$ ipython --no-banner

In [1]: import numpy as np

In [2]: import numpy.linalg as la

In [3]: np.set_printoptions(suppress=True, linewidth=140)

In [4]: F = np.array([[20, -2, -5], [-2, 29, -1], [-5, -1, 28]])

In [5]: x0 = np.array([-1, 0, 2])

In [6]: a = np.maximum(F @ x0, 0)

In [7]: np.maximum(F @ x0, 0) - np.maximum(-F @ x0, 0)
Out[7]: array([-30,   0,  61])

In [8]: np.tanh(F @ x0)
Out[8]: array([-1.,  0.,  1.])

In [9]: F.T @ a
Out[9]: array([-305,  -61, 1708])

In [10]: rng = np.random.default_rng(7892)

In [11]: K = rng.normal(size=(26, 6))

In [12]: K = 3 * K / la.norm(K, axis=1, keepdims=True)

In [13]: K.round(2) + 0
Out[13]: 
array([[ 0.1 ,  1.29, -0.73, -0.63,  2.5 ,  0.4 ],
       [ 0.07, -0.55,  0.06,  0.34, -2.49, -1.53],
       [ 1.8 ,  0.97, -0.03,  0.5 ,  2.1 ,  0.4 ],
       [-1.8 ,  1.09,  1.42, -0.62,  0.16,  1.46],
       [ 1.27, -1.49, -0.33,  0.52, -0.96,  1.97],
       [-2.  , -0.23, -1.54,  0.58, -1.27,  0.79],
       [ 0.64, -1.93, -1.86,  0.69, -0.87,  0.46],
       [-0.2 ,  1.96, -1.31,  0.64, -1.34, -1.1 ],
       [-1.32,  0.91,  1.01,  0.86,  1.66,  1.38],
       [ 0.24, -0.06,  1.46, -1.28, -1.94, -1.19],
       [-0.08, -2.5 , -1.16,  1.17,  0.02,  0.  ],
       [ 1.4 , -0.38,  0.28,  0.85, -1.31,  2.09],
       [-0.68,  2.54,  0.11, -1.18,  0.27, -0.78],
       [ 2.04,  1.94,  0.39, -0.13,  0.68,  0.66],
       [ 1.51, -2.2 , -0.78, -0.98,  0.25, -0.52],
       [ 0.62, -0.03,  1.06, -2.3 ,  0.93, -1.16],
       [-0.41,  0.98,  0.71, -2.49, -0.92, -0.56],
       [-0.04,  0.03,  1.07,  2.1 , -1.64,  0.88],
       [ 2.49,  0.  , -1.12,  0.21, -0.32, -1.18],
       [ 2.47,  0.83,  0.98, -1.11,  0.09, -0.07],
       [-0.44, -0.18, -0.7 , -1.87, -1.96,  0.96],
       [ 0.06, -2.06,  0.91,  1.85,  0.53,  0.48],
       [-1.15,  0.23, -0.63, -1.85, -0.35,  1.92],
       [-1.45, -1.81,  0.27, -1.05,  1.55,  0.2 ],
       [-0.86,  1.62,  1.74, -0.13, -0.49, -1.53],
       [-1.34, -0.07, -1.42, -0.19,  0.58, -2.2 ]])

In [14]: cen = K - K.mean(axis=0)

In [15]: evecs = la.svd(cen)[2][:1]

In [16]: Y = cen - cen @ evecs.T @ evecs

In [17]: round(la.norm(Y) / la.norm(cen), 2)
Out[17]: np.float64(0.85)

In [18]: np.round(Y.std(axis=0), 2)
Out[18]: array([1.24, 0.71, 0.92, 0.94, 1.2 , 1.1 ])

In [19]: la.norm(Y, axis=1).round(6).argmax()
Out[19]: np.int64(25)

In [20]: np.round(np.diag(evecs.T @ evecs), 2)
Out[20]: array([0.03, 0.55, 0.09, 0.22, 0.06, 0.06])
